$ python -q
>>> import numpy as np
>>> np.set_printoptions(precision=1, suppress=True, linewidth=120)
>>> def rnd(a):
...     return np.round(a, 1) + 0
... 
>>> feats = np.load("layer19.npy")
>>> feats
array([[-1,  4,  4],
       [-3, -4,  0],
       [-1,  4,  4]])
>>> # rows 0 and 2 are equal
>>> Uu, s, VT = np.linalg.svd(feats)
>>> rnd(s)
array([8.5, 4.2, 0. ])
>>> np.argmax(s[:-1] / (s[1:] + 1e-6)) + 1
np.int64(2)
>>> M2 = Uu[:, :2] @ np.diag(s[:2]) @ VT[:2]
>>> np.linalg.matrix_rank(M2)
np.int64(2)
>>> np.linalg.matrix_rank(feats, rtol=0.05)
np.int64(2)
>>> rnd(np.abs(feats - M2).max())
np.float64(0.0)
>>> Uu, s, VT = np.linalg.svd(feats)
>>> vecs = VT[:(s > 1e-8).sum()]
>>> rng = np.random.default_rng(33)
>>> x = feats[0] + 4 * feats[1] + rng.integers(2) * np.eye(3)[2]
>>> x
array([-13., -12.,   5.])
>>> np.linalg.matrix_rank(np.vstack([feats, x]))
np.int64(3)
>>> rnd(np.linalg.norm(x - vecs.T @ vecs @ x))
np.float64(0.6)
>>> np.allclose(vecs.T @ vecs @ x, x)
False
>>> M2 = np.array([[-3, -2, 1], [-2, 2, -2], [0, -1, -1]])
>>> np.einsum("ik,kj->ji", feats, M2)
array([[ -5,  17,  -5],
       [  6,  -2,   6],
       [-13,   5, -13]])
>>> np.einsum("ik,kj->ij", feats, M2)
array([[ -5,   6, -13],
       [ 17,  -2,   5],
       [ -5,   6, -13]])
>>> np.vstack([feats, M2.T]).shape
(6, 3)
>>> feats @ M2
array([[ -5,   6, -13],
       [ 17,  -2,   5],
       [ -5,   6, -13]])
>>> np.linalg.matrix_rank(feats @ M2)
np.int64(2)
>>> np.einsum("ij,ij->i", feats, feats)
array([33, 25, 33])
>>> J = np.load("mat.npy")
>>> J
array([[0, 0, 1, 1],
       [0, 0, 1, 0],
       [1, 1, 0, 1],
       [1, 0, 1, 0]])
>>> rnd(np.poly(J))
array([ 1.,  0., -4., -2.,  1.])
>>> np.einsum("ij,ji->", J, J)
np.int64(8)
>>> rnd(np.linalg.det(J[::-1]))
np.float64(1.0)
>>> rnd(np.linalg.det(2 * J)), rnd(np.linalg.det(J))
(np.float64(16.0), np.float64(1.0))
>>> rnd(np.linalg.eigvals(J))
array([ 2.2,  0.3, -1. , -1.5])
>>> rnd(np.linalg.eigvals(J).sum().real)
np.float64(0.0)
>>> np.kron(np.eye(2, dtype=int), J)
array([[0, 0, 1, 1, 0, 0, 0, 0],
       [0, 0, 1, 0, 0, 0, 0, 0],
       [1, 1, 0, 1, 0, 0, 0, 0],
       [1, 0, 1, 0, 0, 0, 0, 0],
       [0, 0, 0, 0, 0, 0, 1, 1],
       [0, 0, 0, 0, 0, 0, 1, 0],
       [0, 0, 0, 0, 1, 1, 0, 1],
       [0, 0, 0, 0, 1, 0, 1, 0]])
>>> [round(float(np.linalg.det(J[:i, :i])), 2) + 0 for i in range(1, 5)]
[0.0, 0.0, 0.0, 1.0]
>>> data = np.load("m.npy")
>>> data
array([[ 1.3,  3. ,  1. ],
       [ 0.9,  3. ,  1. ],
       [ 2.2,  3. ,  1. ],
       [ 1.6,  3. ,  1. ],
       [ 1. ,  3. ,  1. ],
       [ 0.5,  3. ,  1. ],
       [ 1.5,  3. ,  1. ],
       [ 0.8,  3. ,  1. ],
       [ 0.3,  3. ,  1. ],
       [ 0. ,  3. ,  1. ],
       [ 1.1,  3. ,  1. ],
       [ 1.8,  3. ,  1. ],
       [ 0.2,  3. ,  1. ],
       [ 0.1,  3. ,  1. ],
       [-0.7,  3. ,  1. ],
       [ 1.7,  3. ,  1. ],
       [ 0.5,  3. ,  1. ]])
>>> # rows and columns are dependent
>>> x = np.array([1, 2, -1])
>>> a = np.maximum(data @ x, 0)
>>> rnd(data.T @ a)
array([ 96.3, 299.4,  99.8])
>>> rnd(np.tanh(data @ x))
array([1., 1., 1., 1., 1., 1., 1., 1., 1., 1., 1., 1., 1., 1., 1., 1., 1.])
>>> Uu, s, VT = np.linalg.svd(data)
>>> rnd(s)
array([13.5,  2.9,  0. ])
>>> M2 = Uu[:, :2] @ np.diag(s[:2]) @ VT[:2]
>>> np.linalg.matrix_rank(M2)
np.int64(2)
>>> rnd(M2)
array([[ 1.3,  3. ,  1. ],
       [ 0.9,  3. ,  1. ],
       [ 2.2,  3. ,  1. ],
       [ 1.6,  3. ,  1. ],
       [ 1. ,  3. ,  1. ],
       [ 0.5,  3. ,  1. ],
       [ 1.5,  3. ,  1. ],
       [ 0.8,  3. ,  1. ],
       [ 0.3,  3. ,  1. ],
       [ 0. ,  3. ,  1. ],
       [ 1.1,  3. ,  1. ],
       [ 1.8,  3. ,  1. ],
       [ 0.2,  3. ,  1. ],
       [ 0.1,  3. ,  1. ],
       [-0.7,  3. ,  1. ],
       [ 1.7,  3. ,  1. ],
       [ 0.5,  3. ,  1. ]])
>>> rnd(np.linalg.norm(data - M2) / np.linalg.norm(data))
np.float64(0.0)
>>> Uu, s, VT = np.linalg.svd(data)
>>> vecs = VT[:(s > 1e-8).sum()]
>>> x = data[1] + -1 * data[14] + rng.integers(2) * np.eye(3)[0]
>>> x
array([1.6, 0. , 0. ])
>>> np.allclose(vecs.T @ vecs @ x, x)
True
>>> rnd(vecs.T @ vecs)
array([[1. , 0. , 0. ],
       [0. , 0.9, 0.3],
       [0. , 0.3, 0.1]])
>>> np.linalg.cond(data) > 100
np.True_
>>> np.argsort(-np.linalg.norm(data, axis=0).round(6), kind="stable")[:3]
array([1, 0, 2])
>>> np.linalg.matrix_rank(data, rtol=0.1)
np.int64(2)
>>> [round(float(x), 1) for x in np.linalg.svd(data, compute_uv=False)[:3]]
[13.5, 2.9, 0.0]
>>> arr = np.loadtxt("sample18.csv", delimiter=",")
>>> arr
array([[ 0.,  4.,  3.,  9.],
       [-4.,  0., -4.,  4.],
       [-3.,  4.,  0., -1.],
       [-9., -4.,  1.,  0.]])
>>> M2 = arr + rng.integers(-2, 3, (4, 2)) @ rng.integers(-2, 3, (2, 4))
>>> M2
array([[ 1.,  5.,  1.,  8.],
       [-2., -2., -2.,  4.],
       [-4.,  5., -1., -1.],
       [-9., -4.,  1.,  0.]])
>>> M2 - arr
array([[ 1.,  1., -2., -1.],
       [ 2., -2.,  2.,  0.],
       [-1.,  1., -1.,  0.],
       [ 0.,  0.,  0.,  0.]])
>>> np.linalg.matrix_rank(M2 - arr, tol=1e-8)
np.int64(2)
>>> x = np.array([0, -1, -2, 0])
>>> y = M2 @ x
>>> y
array([-7.,  6., -3.,  2.])
>>> rnd(np.linalg.solve(M2.T, M2[3]))
array([0., 0., 0., 1.])
>>> rnd(np.linalg.solve(M2, M2[:, 0]))
array([1., 0., 0., 0.])
>>> M = np.load("dump.npy")
>>> M
array([[-2,  0,  0,  0],
       [ 0, -2,  0, -2],
       [ 2,  0, -3,  0],
       [ 0,  1,  0, -1]])
>>> rnd(np.sort(np.linalg.eigvals(M).real))
array([-3. , -2. , -1.5, -1.5])
>>> np.flatnonzero(np.linalg.matrix_power((M != 0) + (M.T != 0) + np.eye(4), 4)[0])
array([0, 2])
>>> W0 = np.loadtxt("out1.csv", delimiter=",")
>>> W0
array([[ 1.6,  0.2,  0.7, -0.9],
       [ 0. , -0.6, -1.7,  0.1],
       [-0.4, -2.8,  0.3,  0. ]])
>>> blk = np.stack([W0, 4 * W0, W0[::-1]])
>>> rnd(blk.sum(axis=0))
array([[  7.6,  -1.8,   3.8,  -4.5],
       [  0. ,  -3.6, -10.2,   0.6],
       [ -0.4, -13.8,   2.2,  -0.9]])
>>> rnd(np.linalg.norm(blk, axis=(1, 2)))
array([ 3.9, 15.6,  3.9])
>>> blk.shape
(3, 3, 4)
>>> np.linalg.matrix_rank(blk)
array([3, 3, 3])
>>> rnd(np.linalg.norm(W0, 2))
np.float64(3.0)
>>> rnd(np.linalg.norm(W0, 1)), rnd(np.linalg.norm(W0, np.inf))
(np.float64(3.6), np.float64(3.5))
>>> np.linalg.norm(W0, axis=1).argmax()
np.int64(2)
>>> mat = np.loadtxt("a.csv", delimiter=",")
>>> rnd(mat)
array([[-0.5, -0.7, -0.4, -0.3],
       [-0.2, -0.3,  0. ,  0.9],
       [-0.4,  0.6, -0.7,  0.1],
       [-0.8,  0.2,  0.6, -0.1]])
>>> def softmax(z):
...     e = np.exp(z - z.max(axis=-1, keepdims=True))
...     return e / e.sum(axis=-1, keepdims=True)
... 
>>> rnd(softmax(mat[2] + -1))
array([0.2, 0.4, 0.1, 0.3])
>>> rnd(softmax(mat[2]))
array([0.2, 0.4, 0.1, 0.3])
>>> rnd(softmax(10 * mat[2]))
array([0., 1., 0., 0.])
>>> att = mat @ mat.T / np.sqrt(4)
>>> rnd(softmax(att)[2] @ mat)
array([-0.4,  0. , -0.2,  0.1])
>>> rnd(softmax(att + np.triu(np.full(att.shape, -np.inf), 1)))
array([[1. , 0. , 0. , 0. ],
       [0.4, 0.6, 0. , 0. ],
       [0.3, 0.3, 0.5, 0. ],
       [0.2, 0.2, 0.2, 0.4]])
>>> rnd(mat @ mat.T)
array([[1., 0., 0., 0.],
       [0., 1., 0., 0.],
       [0., 0., 1., 0.],
       [0., 0., 0., 1.]])
>>> rnd(np.linalg.pinv(mat))
array([[-0.5, -0.2, -0.4, -0.8],
       [-0.7, -0.3,  0.6,  0.2],
       [-0.4,  0. , -0.7,  0.6],
       [-0.3,  0.9,  0.1, -0.1]])
>>> rnd(mat[:, 0] @ mat[:, 1])
np.float64(0.0)
>>> A = np.load("block5.npy")
>>> A
array([[0., 1.],
       [1., 0.]])
>>> M2 = M + rng.integers(-2, 3, (4, 2)) @ rng.integers(-2, 3, (2, 4))
>>> M2
array([[ 0, -1, -2, -2],
       [-2, -3,  2, -4],
       [-2, -2,  1, -4],
       [-8,  1,  8, -1]])
>>> np.abs(M2 - M).sum(axis=1)
array([ 7,  7, 14, 16])
>>> rnd(np.linalg.svd(M2 - M, compute_uv=False))
array([13.4,  5.1,  0. ,  0. ])
>>> np.linalg.matrix_rank(M2 - M, tol=1e-8)
np.int64(2)
>>> evals, vecs = np.linalg.eigh(A)
>>> x = np.array([3, -3])
>>> x @ A @ x
np.float64(-18.0)
>>> rnd(np.linalg.eigvalsh(A[1:, 1:]))
array([0.])
>>> np.abs(A).sum(axis=1).max(), np.abs(evals).max()
(np.float64(1.0), np.float64(1.0))
>>> (np.sign(vecs[:, -1].round(6)) == np.sign(vecs[0, -1].round(6))).astype(int)
array([1, 1])
>>> x = np.array([3, 3])
>>> np.sign((A @ x).round(6))
array([1., 1.])
>>> (A * x).sum(axis=1)
array([3., 3.])
>>> A @ (2 * x)
array([6., 6.])
>>> np.linalg.norm(A @ x) <= np.linalg.norm(A, 2) * np.linalg.norm(x) + 1e-9
np.True_
>>> A @ x
array([3., 3.])
>>> A @ np.ones(2)
array([1., 1.])
>>> [round(float(np.linalg.det(A[:i, :i])), 2) + 0 for i in range(1, 3)]
[0.0, -1.0]
>>> np.all(np.linalg.eigvalsh(A) > 0)
np.False_
>>> x = np.array([0, 2])
>>> rnd(np.linalg.norm(x)), rnd(np.linalg.norm(A @ x))
(np.float64(2.0), np.float64(2.0))
>>> A.T @ (A @ x)
array([0., 2.])
>>> rnd(np.sort(np.abs(np.degrees(np.angle(np.linalg.eigvals(A))))))
array([  0., 180.])
>>> rnd(np.linalg.inv(A))
array([[0., 1.],
       [1., 0.]])
>>> rnd(np.abs(np.linalg.eigvals(A)))
array([1., 1.])
